$ python -q
>>> import numpy as np
>>> from numpy import linalg as LA
>>> np.set_printoptions(suppress=True, linewidth=120)
>>> out = np.array([[-6, 3], [-4, -2]])
>>> Z = np.array([[0]])
>>> W0 = np.block([[out, np.array([[3], [3]])], [np.zeros((1, 2)), Z]])
>>> W0
array([[-6.,  3.,  3.],
       [-4., -2.,  3.],
       [ 0.,  0.,  0.]])
>>> # rows and columns are dependent
>>> np.round(W0 @ LA.pinv(W0) @ W0, 3)
array([[-6.,  3.,  3.],
       [-4., -2.,  3.],
       [ 0.,  0.,  0.]])
>>> np.unique(W0.round(6), axis=0).shape
(3, 3)
>>> Uu, s, Vh = LA.svd(W0)
>>> np.argmax(s[:-1] / (s[1:] + 1e-6)) + 1
np.int64(2)
>>> out = Uu[:, :2] @ np.diag(s[:2]) @ Vh[:2]
>>> LA.matrix_rank(W0, rtol=0.05)
np.int64(2)
>>> out.round(3)
array([[-6.,  3.,  3.],
       [-4., -2.,  3.],
       [ 0.,  0.,  0.]])
>>> M = np.load("x.npy")
>>> M
array([[-0.961,  0.607, -5.617,  0.135, -8.134, -4.458],
       [-1.987, -5.058,  2.459, -0.588, -6.978, -4.779],
       [-1.938, -3.531, -1.947, -2.043, -6.031, -6.04 ],
       [ 3.127,  5.832,  5.016, -0.92 , -0.376, -3.982],
       [ 2.318,  6.261,  7.712,  0.029,  1.086, -4.041],
       [ 3.447,  7.889,  7.769, -1.019, -0.142, -1.749],
       [-1.759, -4.753,  0.762, -0.501, -6.702, -6.053],
       [ 4.011,  6.294,  6.067,  0.133,  0.469, -2.348],
       [-1.77 , -3.912,  3.167, -1.524, -7.176, -8.553],
       [-1.503,  0.022, -3.735, -1.219, -7.065, -3.033],
       [ 1.04 ,  7.161,  6.576,  0.082,  1.308, -1.969],
       [ 3.366,  6.755,  5.162, -0.548,  0.419, -2.772],
       [ 5.039,  6.001,  5.962, -3.947, -0.239, -2.36 ],
       [-0.607,  0.744, -5.442, -1.38 , -6.258, -3.486],
       [-1.023,  0.747, -6.18 , -2.22 , -6.286, -2.311],
       [ 2.443,  6.181,  6.694, -0.106,  0.774, -2.451]])
>>> Xc = (M - M.mean(axis=0)) / M.std(axis=0)
>>> print(np.round(Xc.std(axis=0), 3))
[1. 1. 1. 1. 1. 1.]
>>> b = LA.lstsq(np.delete(Xc, 0, axis=1), Xc[:, 0])[0]
>>> b.round(3)
array([ 0.765,  0.324, -0.217, -0.021, -0.014])
>>> print(np.abs(b).argmax())
0
>>> np.round(1 - np.var(Xc[:, 0] - np.delete(Xc, 0, axis=1) @ b), 3)
np.float64(0.9)
>>> Xc = M - M.mean(axis=0)
>>> Uu, s, Vh = LA.svd(Xc, full_matrices=False)
>>> np.round(Xc.mean(axis=0), 3) + 0
array([0., 0., 0., 0., 0., 0.])
>>> print(np.abs(Vh[0]).argmax())
2
>>> np.searchsorted(np.cumsum(s ** 2) / (s ** 2).sum(), 0.9) + 1
np.int64(2)
>>> round(float((s ** 2).sum() ** 2 / (s ** 4).sum()), 3)
1.496
>>> np.round(np.abs(Vh[-1]), 3)
array([0.643, 0.443, 0.207, 0.491, 0.32 , 0.058])
>>> mat = np.load("arr.npy")
>>> mat
array([[-0.598,  0.641, -0.11 , -0.544,  0.598],
       [-0.43 ,  0.53 ,  0.345,  0.948,  0.01 ],
       [ 0.986,  0.845, -0.834, -0.84 ,  0.38 ],
       [-0.95 ,  0.898,  0.978, -0.869,  0.998],
       [-0.811, -0.757, -0.438, -0.598, -0.696],
       [-0.818,  0.327,  0.923, -0.629,  0.955],
       [ 0.537,  0.972,  0.927,  0.876,  0.984],
       [ 0.996,  0.363, -0.831, -0.786, -0.264],
       [ 0.979,  0.867, -0.804,  0.915, -0.515],
       [ 0.804,  0.983, -0.501, -0.493,  0.903],
       [ 0.99 ,  0.869, -0.282, -0.254,  0.696],
       [ 0.909,  0.744,  0.508,  0.935,  0.478],
       [ 0.84 , -0.98 , -0.735,  0.363, -0.989],
       [ 1.   , -0.998, -0.999, -0.831, -1.   ],
       [ 0.721, -0.731, -0.501,  0.845, -0.925],
       [ 0.974, -0.462, -0.845, -0.726, -0.77 ],
       [ 0.934,  0.957,  0.635,  0.354,  0.956],
       [ 1.   ,  0.786, -0.972,  0.03 , -0.757],
       [ 0.623,  0.06 ,  0.837,  0.984,  0.129],
       [ 0.862, -0.808, -0.617,  0.885, -0.961],
       [ 0.537,  0.876,  0.808,  0.919,  0.867],
       [ 0.493, -0.675, -0.827, -0.68 , -0.851]])
>>> Xc = mat - mat.mean(axis=0)
>>> Uu, s, Vh = LA.svd(Xc, full_matrices=False)
>>> np.abs(Vh[0]).argmax()
np.int64(4)
>>> print(np.round(Xc.mean(axis=0), 3) + 0)
[0. 0. 0. 0. 0.]
>>> np.round(Vh[0] * np.sign(Vh[0, np.abs(Vh[0]).argmax()]), 3)
array([-0.236,  0.506,  0.534,  0.118,  0.624])
>>> F = np.load("mat.npy")
>>> F
array([[0, 0, 0, 1, 0, 0, 0, 0, 1],
       [0, 0, 0, 1, 0, 0, 0, 0, 1],
       [0, 0, 0, 0, 0, 0, 1, 0, 0],
       [1, 1, 0, 0, 0, 0, 0, 0, 1],
       [0, 0, 0, 0, 0, 0, 1, 0, 0],
       [0, 0, 0, 0, 0, 0, 0, 1, 0],
       [0, 0, 1, 0, 1, 0, 0, 0, 0],
       [0, 0, 0, 0, 0, 1, 0, 0, 0],
       [1, 1, 0, 1, 0, 0, 0, 0, 0]])
>>> # rows and columns are dependent
>>> Uu, s, Vh = LA.svd(F)
>>> np.argmax(s[:-1] / (s[1:] + 1e-6)) + 1
np.int64(7)
>>> out = Uu[:, :7] @ np.diag(s[:7]) @ Vh[:7]
>>> round(float(LA.norm(F - out) / LA.norm(F)), 3)
0.0
>>> print(LA.matrix_rank(out))
7
>>> LA.matrix_rank(F, rtol=0.05)
np.int64(7)
